$ ipython --no-banner

In [1]: import numpy as np

In [2]: import numpy.linalg as la

In [3]: np.set_printoptions(precision=2, suppress=True, linewidth=120)

In [4]: data = np.load("run13.npy")

In [5]: print(data)
[[0.33 0.33 0.33]
 [0.5  0.5  0.  ]
 [0.   0.5  0.5 ]]

In [6]: r0 = np.array([2, 5])

In [7]: np.polyval(r0, data[0])
Out[7]: array([5.67, 5.67, 5.67])

In [8]: A2 = la.inv(data)

In [9]: np.allclose(A2, data.T)
Out[9]: False

In [10]: np.round(la.slogdet(data)[0], 2)
Out[10]: np.float64(1.0)

In [11]: A = np.array([[2.0, 1.0, 0.0], [3.0, 3.0, 0.0], [0.0, 0.0, -5.0]])

In [12]: r0 = np.array([0, 3, 0])

In [13]: A2 = A + np.outer(r0, np.eye(3)[1])

In [14]: la.matrix_rank(la.inv(A2) - la.inv(A), tol=1e-8)
Out[14]: np.int64(1)

In [15]: ev, V = la.eig(A)

In [16]: print(round(float(np.prod(ev)), 2))
-15.0

In [17]: np.sort(la.eigvals(A.T))
Out[17]: array([-5. ,  0.7,  4.3])

In [18]: feats = np.load("arr.npy")

In [19]: feats
Out[19]: 
array([[ 0.59,  1.3 , -0.3 ],
       [-0.33, -0.61,  0.24],
       [-0.14,  1.34, -0.62],
       [-0.38, -2.  ,  0.6 ]])

In [20]: hat = feats @ la.solve(feats.T @ feats, feats.T)

In [21]: np.round((np.eye(4) - hat) @ feats, 2) + 0
Out[21]: 
array([[0., 0., 0.],
       [0., 0., 0.],
       [0., 0., 0.],
       [0., 0., 0.]])

In [22]: print(hat)
[[ 0.58 -0.24 -0.24 -0.36]
 [-0.24  0.86 -0.13 -0.2 ]
 [-0.24 -0.13  0.87 -0.2 ]
 [-0.36 -0.2  -0.2   0.69]]

In [23]: np.unravel_index(np.abs(feats).argmax(), feats.shape)
Out[23]: (np.int64(3), np.int64(1))

In [24]: np.zeros(4, 3)
---------------------------------------------------------------------------
TypeError                                 Traceback (most recent call last)
Cell In[24], line 1
----> 1 np.zeros(4, 3)

TypeError: Cannot interpret '3' as a data type

In [25]: print(np.count_nonzero(feats))
12

In [26]: print(feats.shape)
(4, 3)

In [27]: la.svd(feats, compute_uv=False)
Out[27]: array([3.  , 0.6 , 0.12])

In [28]: print(feats - feats[0])
[[ 0.    0.    0.  ]
 [-0.92 -1.91  0.54]
 [-0.73  0.04 -0.32]
 [-0.97 -3.3   0.9 ]]

In [29]: la.matrix_rank(feats)
Out[29]: np.int64(3)

In [30]: np.abs(feats).max()
Out[30]: np.float64(2.0)

In [31]: q, _ = la.qr(np.array([[0.5, 0.2], [2.1, -0.5], [-0.7, -0.9]]))

In [32]: F = q @ q.T

In [33]: F
Out[33]: 
array([[ 0.1 ,  0.12, -0.27],
       [ 0.12,  0.98,  0.04],
       [-0.27,  0.04,  0.92]])

In [34]: left, sig, Vh = la.svd(F)

In [35]: V = Vh[:(sig > 1e-8).sum()]

In [36]: rng = np.random.default_rng(853)

In [37]: vec = F[0] + -2 * F[1] + rng.integers(2) * np.eye(3)[1]

In [38]: vec
Out[38]: array([-0.15, -1.84, -0.34])

In [39]: print(np.allclose(V.T @ V @ vec, vec))
True

In [40]: A2 = np.array([[-2, 3, -1], [-3, 0, 4]])

In [41]: C = np.kron(A2, F)

In [42]: C.shape
Out[42]: (6, 9)

In [43]: round(la.norm(C, 2), 2), round(la.norm(A2, 2) * la.norm(F, 2), 2)
Out[43]: (np.float64(5.04), np.float64(5.04))

In [44]: vec = np.array([-1, 1, 5])

In [45]: h1 = np.maximum(data @ vec, 0)

In [46]: h1
Out[46]: array([1.67, 0.  , 3.  ])

In [47]: np.flatnonzero(h1 > 1e-9)
Out[47]: array([0, 2])

In [48]: np.tanh(data @ vec)
Out[48]: array([0.93, 0.  , 1.  ])

In [49]: data.T @ h1
Out[49]: array([0.56, 2.06, 2.06])

In [50]: np.maximum(data @ (3 * vec), 0)
Out[50]: array([5., 0., 9.])

In [51]: np.maximum(data @ vec, 0) - np.maximum(-data @ vec, 0)
Out[51]: array([1.67, 0.  , 3.  ])

In [52]: np.round(la.norm(F, "nuc"), 2)
Out[52]: np.float64(2.0)

In [53]: la.norm(F, axis=0)
Out[53]: array([0.31, 0.99, 0.96])

In [54]: round(la.norm(F) ** 2 / la.norm(F, 2) ** 2, 2)
Out[54]: np.float64(2.0)

In [55]: round(float(la.norm(F[2], 1)), 2), round(float(la.norm(F[2], np.inf)), 2)
Out[55]: (1.23, 0.92)

In [56]: np.round(la.norm(F[2] - F[0]), 2)
Out[56]: np.float64(1.25)

In [57]: print(np.round(F[2] @ F[0], 2))
-0.27

In [58]: la.norm(F, axis=1)
Out[58]: array([0.31, 0.99, 0.96])

In [59]: r0 = np.array([-4, -5])

In [60]: np.array([np.convolve(row, r0, "same") for row in F])
Out[60]: 
array([[-0.39, -0.99,  0.46],
       [-0.5 , -4.56, -5.06],
       [ 1.08,  1.2 , -3.86]])

In [61]: M = np.load("dump.npy")

In [62]: M
Out[62]: 
array([[  0,   0,   0,   4,  -4,   4],
       [  0,   0,   0,  -6,  -2,   0],
       [  0,   0,   0,  -4,   6,  -6],
       [ -2,   2,  -2,   8,  -8,   8],
       [  3,   1,   0, -12,  -4,   0],
       [  2,  -3,   3,  -8,  12, -12]])

In [63]: A2 = la.inv(M)

In [64]: np.round(la.det(M) * A2, 2) + 0
Out[64]: 
array([[  96.,    0.,   64.,  -48.,    0.,  -32.],
       [-288.,  -64., -192.,  144.,   32.,   96.],
       [-352.,  -64., -256.,  176.,   32.,  128.],
       [  24.,    0.,   16.,    0.,    0.,    0.],
       [ -72.,  -16.,  -48.,    0.,    0.,    0.],
       [ -88.,  -16.,  -64.,    0.,    0.,    0.]])

In [65]: round(float(la.slogdet(M)[0]), 2)
Out[65]: 1.0

In [66]: print(round(la.det(M) * la.det(A2), 2))
1.0

In [67]: np.round(la.inv(A2), 2) + 0
Out[67]: 
array([[  0.,   0.,   0.,   4.,  -4.,   4.],
       [  0.,   0.,   0.,  -6.,  -2.,   0.],
       [  0.,   0.,   0.,  -4.,   6.,  -6.],
       [ -2.,   2.,  -2.,   8.,  -8.,   8.],
       [  3.,   1.,   0., -12.,  -4.,   0.],
       [  2.,  -3.,   3.,  -8.,  12., -12.]])

In [68]: A2 = M / np.sqrt((M ** 2).mean(axis=1, keepdims=True))

In [69]: la.matrix_rank(M - M.mean(axis=1, keepdims=True))
Out[69]: np.int64(5)

In [70]: la.norm(A2, axis=1)
Out[70]: array([2.45, 2.45, 2.45, 2.45, 2.45, 2.45])

In [71]: vec = np.array([-2, -1, 3, -1, -3, 3])

In [72]: h1 = np.maximum(M @ vec, 0)

In [73]: print(np.maximum(M @ vec, 0) - np.maximum(-M @ vec, 0))
[ 20  12 -32  36  17 -56]

In [74]: print(np.maximum(M @ (3 * vec), 0))
[ 60  36   0 108  51   0]

In [75]: np.flatnonzero(h1 > 1e-9)
Out[75]: array([0, 1, 3, 4])

In [76]: np.tanh(M @ vec)
Out[76]: array([ 1.,  1., -1.,  1.,  1., -1.])

In [77]: h1
Out[77]: array([20, 12,  0, 36, 17,  0])

In [78]: A2 = M + rng.integers(-2, 3, (6, 5)) @ rng.integers(-2, 3, (5, 6))

In [79]: A2
Out[79]: 
array([[ -2,   6,   2,   2,   2,   0],
       [  0,  -8,  -4,  -3, -10,   5],
       [ -4,  -4,  -4,  -2,   2,  -4],
       [  2,  -2,   6,   2, -11,   4],
       [ -4,   2,  -4,  -3,  -9,  -3],
       [  9,   8,   7,  -7,  12, -15]])

In [80]: A2 - M
Out[80]: 
array([[-2,  6,  2, -2,  6, -4],
       [ 0, -8, -4,  3, -8,  5],
       [-4, -4, -4,  2, -4,  2],
       [ 4, -4,  8, -6, -3, -4],
       [-7,  1, -4,  9, -5, -3],
       [ 7, 11,  4,  1,  0, -3]])

In [81]: la.matrix_rank(A2 - M, tol=1e-8)
Out[81]: np.int64(5)

In [82]: np.round(la.svd(A2 - M, compute_uv=False), 2) + 0
Out[82]: array([21.87, 15.27, 10.18,  8.15,  1.6 ,  0.  ])

In [83]: q, R = la.qr(A2)

In [84]: np.allclose(R.T @ R, A2.T @ A2)
Out[84]: True

In [85]: np.abs(np.diag(R))
Out[85]: array([11.  , 12.42,  6.18,  5.55, 13.97,  2.65])

In [86]: W0 = np.load("mat.npy")

In [87]: W0
Out[87]: 
array([[ 6., -3., -1.],
       [ 8., -4., -2.],
       [ 8., -3., -3.]])

In [88]: idx = rng.permutation(3)

In [89]: idx
Out[89]: array([1, 0, 2])

In [90]: A2 = W0[idx][:, idx]

In [91]: np.allclose(A2, W0)
Out[91]: False

In [92]: print(round(float(la.det(A2)), 2), np.round(la.det(W0[idx]), 2))
4.0 -4.0

In [93]: print(np.sort(np.abs(la.eigvals(A2))))
[1. 2. 2.]

In [94]: np.trace(A2)
Out[94]: np.float64(-1.0)

In [95]: np.diag(A2)
Out[95]: array([-4.,  6., -3.])

In [96]: A2 = np.c_[feats[:, :2] @ np.array([[1, -1], [-2, 1]]), np.array([1, 2, 2, 0])]

In [97]: A2
Out[97]: 
array([[-2.01,  0.71,  1.  ],
       [ 0.89, -0.28,  2.  ],
       [-2.82,  1.48,  2.  ],
       [ 3.62, -1.62,  0.  ]])

In [98]: la.matrix_rank(A2)
Out[98]: np.int64(3)

In [99]: la.matrix_rank(np.c_[feats, A2])
Out[99]: np.int64(4)

In [100]: la.norm(la.qr(feats)[0].T @ A2, axis=0) ** 2 / ((A2 ** 2).sum(axis=0) + 1e-12)
Out[100]: array([1. , 1. , 0.5])

In [101]: np.round(la.norm(A2 - feats @ la.lstsq(feats, A2)[0], axis=0), 2) + 0
Out[101]: array([0.  , 0.  , 2.12])

In [102]: vec = np.array([3, -2, 2])

In [103]: h1 = np.maximum(W0 @ vec, 0)

In [104]: np.tanh(W0 @ vec)
Out[104]: array([1., 1., 1.])

In [105]: print(np.maximum(W0 @ vec, 0) - np.maximum(-W0 @ vec, 0))
[22. 28. 24.]

In [106]: W0.T @ h1
Out[106]: array([ 548., -250., -150.])

In [107]: print(W0 * (h1 > 1e-9)[:, None])
[[ 6. -3. -1.]
 [ 8. -4. -2.]
 [ 8. -3. -3.]]

In [108]: np.flatnonzero(h1 > 1e-9)
Out[108]: array([0, 1, 2])

In [109]: np.maximum(W0 @ (3 * vec), 0)
Out[109]: array([66., 84., 72.])

In [110]: la.cond(W0) > 100
Out[110]: np.False_

In [111]: J = np.load("data.npy")

In [112]: J
Out[112]: 
array([[0, 2],
       [0, 0]])

In [113]: la.lstsq(J[:-1].T, J[-1])[2]
Out[113]: np.int32(1)

In [114]: print(J @ la.pinv(J) @ J)
[[0. 2.]
 [0. 0.]]

In [115]: q, V = la.qr(data[:, :1])[0], la.qr(data[:, 1:])[0]

In [116]: sig = la.svd(q.T @ V, compute_uv=False)

In [117]: print(round(la.norm(q @ q.T - V @ V.T, 2), 2))
1.0

In [118]: np.trace(M)
Out[118]: np.int64(-8)

In [119]: np.sort(np.abs(la.eigvals(M)))
Out[119]: array([ 0.16,  0.91,  1.17,  2.19,  6.83, 12.74])

In [120]: print(round(float(np.abs(la.eigvals(M)).max()), 2))
12.74

In [121]: np.einsum("ij,ji->", J, J)
Out[121]: np.int64(0)

In [122]: np.kron(np.eye(2, dtype=int), J)
Out[122]: 
array([[0, 2, 0, 0],
       [0, 0, 0, 0],
       [0, 0, 0, 2],
       [0, 0, 0, 0]])

In [123]: round(float(la.det(J[::-1])), 2)
Out[123]: 0.0

In [124]: np.round(la.eigvals(J).sum().real, 2)
Out[124]: np.float64(0.0)

In [125]: np.poly(J)
Out[125]: array([1., 0., 0.])
